In [1]: import numpy as np

In [2]: np.set_printoptions(suppress=True, linewidth=140)

In [3]: def rnd(a):
   ...:     return np.round(a, 2) + 0
   ...: 

In [4]: r0 = np.array([0, 2, -2, -2, 2]) + 0.5

In [5]: X = np.eye(5) - 2 * np.outer(r0, r0) / (r0 @ r0)

In [6]: print(rnd(X))
[[ 0.97 -0.14  0.09  0.09 -0.14]
 [-0.14  0.28  0.43  0.43 -0.72]
 [ 0.09  0.43  0.74 -0.26  0.43]
 [ 0.09  0.43 -0.26  0.74  0.43]
 [-0.14 -0.72  0.43  0.43  0.28]]

In [7]: print(rnd(X @ X.T))
[[1. 0. 0. 0. 0.]
 [0. 1. 0. 0. 0.]
 [0. 0. 1. 0. 0.]
 [0. 0. 0. 1. 0.]
 [0. 0. 0. 0. 1.]]

In [8]: print(rnd(np.linalg.svd(X, compute_uv=False)))
[1. 1. 1. 1. 1.]

In [9]: print(rnd(np.linalg.norm(X, axis=0)))
[1. 1. 1. 1. 1.]

In [10]: w, V = np.linalg.eig(X)

In [11]: print(rnd(np.prod(w)))
-1.0

In [12]: print(rnd(w))
[ 1. -1.  1.  1.  1.]

In [13]: print(rnd(np.sort(np.linalg.eigvals(np.linalg.inv(X)))))
[-1.  1.  1.  1.  1.]

In [14]: print(rnd(X @ V[:, 0] - w[0] * V[:, 0]))
[0. 0. 0. 0. 0.]

In [15]: w, V = np.linalg.eigh(X)

In [16]: print(rnd(np.linalg.eigvalsh(X + -1 * np.eye(5))))
[-2.  0.  0.  0.  0.]

In [17]: print(rnd(V.T @ V))
[[1. 0. 0. 0. 0.]
 [0. 1. 0. 0. 0.]
 [0. 0. 1. 0. 0.]
 [0. 0. 0. 1. 0.]
 [0. 0. 0. 0. 1.]]

In [18]: print(rnd(V.T @ X @ V))
[[-1.  0.  0.  0.  0.]
 [ 0.  1.  0.  0.  0.]
 [ 0.  0.  1.  0.  0.]
 [ 0.  0.  0.  1.  0.]
 [ 0.  0.  0.  0.  1.]]

In [19]: print(rnd(w))
[-1.  1.  1.  1.  1.]

In [20]: print(rnd(np.linalg.eigvalsh(X @ X)))
[1. 1. 1. 1. 1.]

In [21]: print(rnd(V @ np.diag(w) @ V.T))
[[ 0.97 -0.14  0.09  0.09 -0.14]
 [-0.14  0.28  0.43  0.43 -0.72]
 [ 0.09  0.43  0.74 -0.26  0.43]
 [ 0.09  0.43 -0.26  0.74  0.43]
 [-0.14 -0.72  0.43  0.43  0.28]]

In [22]: w, V = np.linalg.eigh(X)

In [23]: x0 = np.array([-7, -6, -3, -5, -9])

In [24]: print(rnd(V * np.abs(w) @ V.T))
[[1. 0. 0. 0. 0.]
 [0. 1. 0. 0. 0.]
 [0. 0. 1. 0. 0.]
 [0. 0. 0. 1. 0.]
 [0. 0. 0. 0. 1.]]

In [25]: print(rnd(x0 @ X @ x0))
102.49

In [26]: print(rnd(np.abs(X).sum(axis=1).max()), rnd(np.abs(w).max()))
2.01 1.0

In [27]: print(rnd(x0 @ X @ x0 / (x0 @ x0)), rnd(w[0]), rnd(w[-1]))
0.51 -1.0 1.0

In [28]: A2 = np.array([[2, 0, 2], [-1, -2, 0], [-2, 2, -1], [0, 2, 2], [0, -2, 0]])

In [29]: print(rnd(np.einsum("ij,ij->i", X, X)))
[1. 1. 1. 1. 1.]

In [30]: print(rnd(np.einsum("ik,kj->ij", X, A2)))
[[ 1.91  0.93  2.03]
 [-1.43  2.64  0.14]
 [-1.74 -0.78 -1.09]
 [ 0.26 -0.78  1.91]
 [-0.43  2.64  0.14]]

In [31]: print(rnd(X @ A2))
[[ 1.91  0.93  2.03]
 [-1.43  2.64  0.14]
 [-1.74 -0.78 -1.09]
 [ 0.26 -0.78  1.91]
 [-0.43  2.64  0.14]]

In [32]: data = np.load("test11.npy")

In [33]: print(rnd(data))
[[-18.12  -8.32 -16.29  -7.46  -0.86]
 [-17.19  -7.92 -15.4   -6.88  -1.04]
 [ -5.42  -3.17  -4.37  -1.13  -2.04]
 [ -4.88  -2.95  -3.89  -0.96  -1.99]
 [ -3.84  -2.53  -2.97  -0.68  -1.85]
 [ -2.8   -2.08  -2.06  -0.46  -1.63]
 [ -0.18  -0.37  -0.05  -0.1   -0.27]
 [  0.09   0.5   -0.07   0.22   0.29]
 [  0.08   0.84  -0.18   0.42   0.43]
 [  0.05   1.07  -0.26   0.57   0.5 ]
 [  0.     1.37  -0.39   0.8    0.57]
 [ -0.14   1.94  -0.66   1.31   0.63]
 [ -0.19   2.12  -0.74   1.49   0.63]
 [ -0.67   3.78  -1.51   3.38   0.39]
 [ -0.86   4.46  -1.79   4.26   0.19]
 [ -0.88   4.54  -1.82   4.38   0.16]
 [ -0.91   4.63  -1.86   4.5    0.13]
 [ -1.01   5.04  -2.01   5.05  -0.01]
 [ -1.32   6.38  -2.48   6.97  -0.59]
 [ -1.66   8.38  -3.02  10.    -1.61]
 [ -2.06  16.69  -3.99  23.73  -7.04]
 [ -2.05  16.91  -3.99  24.11  -7.2 ]]

In [34]: # looks like rank 3

In [35]: print([round(float(x), 2) for x in np.linalg.svd(data, compute_uv=False)[:3]])
[50.15, 36.57, 7.01]

In [36]: print(np.linalg.cond(data) > 100)
True

In [37]: print(rnd(np.linalg.norm(data, 2) / np.linalg.norm(data)))
0.8
